In [1]: import numpy as np

In [2]: np.set_printoptions(precision=1, suppress=True, linewidth=100)

In [3]: def rd(a):
   ...:     return np.round(a, 1) + 0
   ...: 

In [4]: mat = np.load("data.npy")

In [5]: mat
Out[5]: 
array([[ 2,  3,  4],
       [ 5,  6,  7],
       [ 8,  9, 10],
       [11, 12, 13],
       [14, 15, 16]])

In [6]: np.linalg.cond(mat) > 100
Out[6]: np.True_

In [7]: np.linalg.matrix_rank(mat, rtol=0.1)
Out[7]: np.int64(1)

In [8]: rd(np.linalg.norm(mat, 2) / np.linalg.norm(mat))
Out[8]: np.float64(1.0)

In [9]: np.argsort(-np.linalg.norm(mat, axis=0).round(6), kind="stable")[:3]
Out[9]: array([2, 1, 0])

In [10]: [round(float(x), 1) for x in np.linalg.svd(mat, compute_uv=False)[:3]]
Out[10]: [38.6, 1.3, 0.0]

In [11]: rng = np.random.default_rng(8211)

In [12]: z = rng.integers(0, 3, 5)

In [13]: arr = (z[:, None] == z) * -1 + np.eye(5)

In [14]: arr
Out[14]: 
array([[ 0.,  0.,  0.,  0.,  0.],
       [ 0.,  0.,  0.,  0., -1.],
       [ 0.,  0.,  0., -1.,  0.],
       [ 0.,  0., -1.,  0.,  0.],
       [ 0., -1.,  0.,  0.,  0.]])

In [15]: rd(np.linalg.svd(arr, compute_uv=False))
Out[15]: array([1., 1., 1., 1., 0.])

In [16]: rd(np.linalg.norm(arr, axis=0))
Out[16]: array([0., 1., 1., 1., 1.])

In [17]: w1 = np.array([[-3, -1], [-1, -1], [0, 1], [-2, 0], [-2, -3]])

In [18]: beta = np.array([4, 2])

In [19]: hid = np.maximum(arr @ w1 + beta, 0)

In [20]: (hid > 0).mean(axis=0)
Out[20]: array([1., 1.])

In [21]: cent = np.array([[1, 2], [-1, 2]])

In [22]: w1 @ cent
Out[22]: 
array([[ -2,  -8],
       [  0,  -4],
       [ -1,   2],
       [ -2,  -4],
       [  1, -10]])

In [23]: (hid @ cent).round(6).argmax(axis=1)
Out[23]: array([1, 1, 1, 1, 1])

In [24]: left, sigma, Vt = np.linalg.svd(arr)

In [25]: sigma
Out[25]: array([1., 1., 1., 1., 0.])

In [26]: np.argmax(sigma[:-1] / (sigma[1:] + 1e-6)) + 1
Out[26]: np.int64(4)

In [27]: B = left[:, :4] @ np.diag(sigma[:4]) @ Vt[:4]

In [28]: np.abs(arr - B).max()
Out[28]: np.float64(0.0)

In [29]: B
Out[29]: 
array([[ 0.,  0.,  0.,  0.,  0.],
       [ 0.,  0.,  0.,  0., -1.],
       [ 0.,  0.,  0., -1.,  0.],
       [ 0.,  0., -1.,  0.,  0.],
       [ 0., -1.,  0.,  0.,  0.]])

In [30]: rd(np.linalg.norm(arr - B, 2)), sigma[4]
Out[30]: (np.float64(0.0), np.float64(0.0))

In [31]: np.linalg.matrix_rank(B)
Out[31]: np.int64(4)

In [32]: rd(np.linalg.norm(arr - B) / np.linalg.norm(arr))
Out[32]: np.float64(0.0)

In [33]: W0 = np.loadtxt("arr.csv", delimiter=",")

In [34]: rd(W0)
Out[34]: 
array([[-4.4, 12.4, 12.3, -4.2, -4.9],
       [-3.6,  8.4,  9.7, -2.8, -2.2],
       [-3.3,  7.1,  8.8, -2.4, -1.5],
       [-3.3,  6.9,  8.7, -2.3, -1.3],
       [-2.2,  2.7,  5.6, -1.2,  0.7],
       [-2.2,  2.6,  5.5, -1.1,  0.8],
       [-1.2,  0.1,  2.9, -0.6,  1.4],
       [-0.8, -0.5,  1.9, -0.5,  1.1],
       [-0.4, -0.6,  1. , -0.4,  0.7],
       [-0.1, -0.3,  0.3, -0.2,  0.2],
       [-0.1, -0.2,  0.2, -0.1,  0.2],
       [ 0.2,  1.3, -1. ,  1.2, -0.3],
       [ 0.2,  2.4, -1.6,  2.6,  0.1],
       [ 0.2,  2.8, -1.9,  3.3,  0.5],
       [ 0.2,  2.8, -1.9,  3.5,  0.6],
       [ 0.2,  2.9, -2. ,  3.6,  0.6],
       [ 0.1,  3.4, -2.4,  4.8,  1.4],
       [ 0.1,  3.6, -2.6,  5.6,  1.9],
       [ 0. ,  4. , -3. ,  7. ,  3. ],
       [-0.1,  4.3, -3.5,  8.7,  4.4],
       [-0.2,  4.4, -3.6,  9.2,  4.8],
       [-0.3,  4.5, -4.2, 11.4,  6.8],
       [-0.5,  4.6, -4.9, 13.9,  9.1],
       [-1.1,  4.1, -6.7, 20.5, 15.6],
       [-1.3,  3.8, -7.3, 22.6, 17.9],
       [-1.4,  3.5, -7.8, 24.4, 19.8],
       [-1.7,  2.9, -8.8, 28. , 23.6]])

In [35]: C2 = np.cov(W0, rowvar=False)

In [36]: rd(C2)
Out[36]: 
array([[  1.8,  -2.7,  -5.3,   2.4,   0.9],
       [ -2.7,   8.2,   6.7,  -0.7,  -1.9],
       [ -5.3,   6.7,  31.3, -42.1, -30.5],
       [  2.4,  -0.7, -42.1,  80.7,  62.7],
       [  0.9,  -1.9, -30.5,  62.7,  51.2]])

In [37]: rd(np.linalg.eigvalsh(C2)[::-1])
Out[37]: array([152.9,  15.7,   4.7,   0. ,   0. ])

In [38]: rd(np.corrcoef(W0[:, 0], W0[:, 2])[0, 1])
Out[38]: np.float64(-0.7)

In [39]: np.argsort(-W0.std(axis=0).round(6), kind="stable")
Out[39]: array([3, 4, 2, 1, 0])

In [40]: rd(W0.std(axis=0))
Out[40]: array([1.3, 2.8, 5.5, 8.8, 7. ])

In [41]: np.argwhere(np.triu(np.abs(np.corrcoef(W0.T)) > 0.8, 1))
Out[41]: 
array([[2, 3],
       [3, 4]])

In [42]: rank = np.linalg.matrix_rank(mat)

In [43]: rank
Out[43]: np.int64(2)

In [44]: ns = np.linalg.svd(mat)[2][rank:].T

In [45]: np.linalg.matrix_rank(mat.T @ mat), np.linalg.matrix_rank(mat @ mat.T)
Out[45]: (np.int64(2), np.int64(2))

In [46]: [int(np.linalg.matrix_rank(mat[:i])) for i in range(1, len(mat) + 1)]
Out[46]: [1, 2, 2, 2, 2]

In [47]: [int(np.linalg.matrix_rank(mat[:, :j + 1])) for j in range(3)]
Out[47]: [1, 2, 2]

In [48]: [int(np.linalg.matrix_rank(np.delete(mat, i, axis=0))) for i in range(5)]
Out[48]: [2, 2, 2, 2, 2]

In [49]: rd(ns[:, 0] / ns[np.abs(ns[:, 0]).round(6).argmax(), 0])
Out[49]: array([-0.5,  1. , -0.5])

In [50]: rd(ns @ ns.T)
Out[50]: 
array([[ 0.2, -0.3,  0.2],
       [-0.3,  0.7, -0.3],
       [ 0.2, -0.3,  0.2]])

In [51]: Xs = W0 - W0.mean(axis=0)

In [52]: vecs = np.linalg.svd(Xs)[2][:3]

In [53]: B = Xs - Xs @ vecs.T @ vecs

In [54]: rd((Xs @ vecs.T).std(axis=0))
Out[54]: array([12.1,  3.9,  2.1])

In [55]: rd(np.diag(vecs.T @ vecs))
Out[55]: array([0.1, 0.8, 0.8, 0.6, 0.7])

In [56]: rank = np.linalg.matrix_rank(W0)

In [57]: rank
Out[57]: np.int64(3)

In [58]: ns = np.linalg.svd(W0)[2][rank:].T

In [59]: [int(np.linalg.matrix_rank(np.delete(W0, i, axis=0))) for i in range(27)]
Out[59]: 
[3,
 3,
 3,
 3,
 3,
 3,
 3,
 3,
 3,
 3,
 3,
 3,
 3,
 3,
 3,
 3,
 3,
 3,
 3,
 3,
 3,
 3,
 3,
 3,
 3,
 3,
 3]

In [60]: rd(ns @ ns.T)
Out[60]: 
array([[ 0.9,  0.1,  0.3,  0. ,  0.1],
       [ 0.1,  0.2, -0.1, -0.2,  0.2],
       [ 0.3, -0.1,  0.2,  0.2, -0.2],
       [ 0. , -0.2,  0.2,  0.4, -0.3],
       [ 0.1,  0.2, -0.2, -0.3,  0.3]])

In [61]: data = np.load("block19.npy")

In [62]: rd(data)
Out[62]: 
array([[  6.2,  15.1,   8.6],
       [ -9. ,   9.4, -14.4],
       [-13.4,  -0.5,   9.6]])

In [63]: vec = np.array([1, 1, 1])

In [64]: h = np.maximum(data @ vec, 0)

In [65]: np.flatnonzero(h > 1e-9)
Out[65]: array([0])

In [66]: rd(data.T @ h)
Out[66]: array([184.1, 450.8, 255.2])

In [67]: rd(data * (h > 1e-9)[:, None])
Out[67]: 
array([[ 6.2, 15.1,  8.6],
       [ 0. ,  0. ,  0. ],
       [ 0. ,  0. ,  0. ]])

In [68]: F = np.load("a.npy")

In [69]: F
Out[69]: 
array([[13.,  6.,  9.],
       [ 6.,  8.,  6.],
       [ 9.,  6., 13.]])

In [70]: evals, vecs = np.linalg.eig(F)

In [71]: rd(np.sort(np.linalg.eigvals(np.linalg.inv(F))))
Out[71]: array([0. , 0.2, 0.2])

In [72]: rd(np.prod(evals))
Out[72]: np.float64(416.0)

In [73]: rd(F @ vecs[:, 0] - evals[0] * vecs[:, 0])
Out[73]: array([0., 0., 0.])
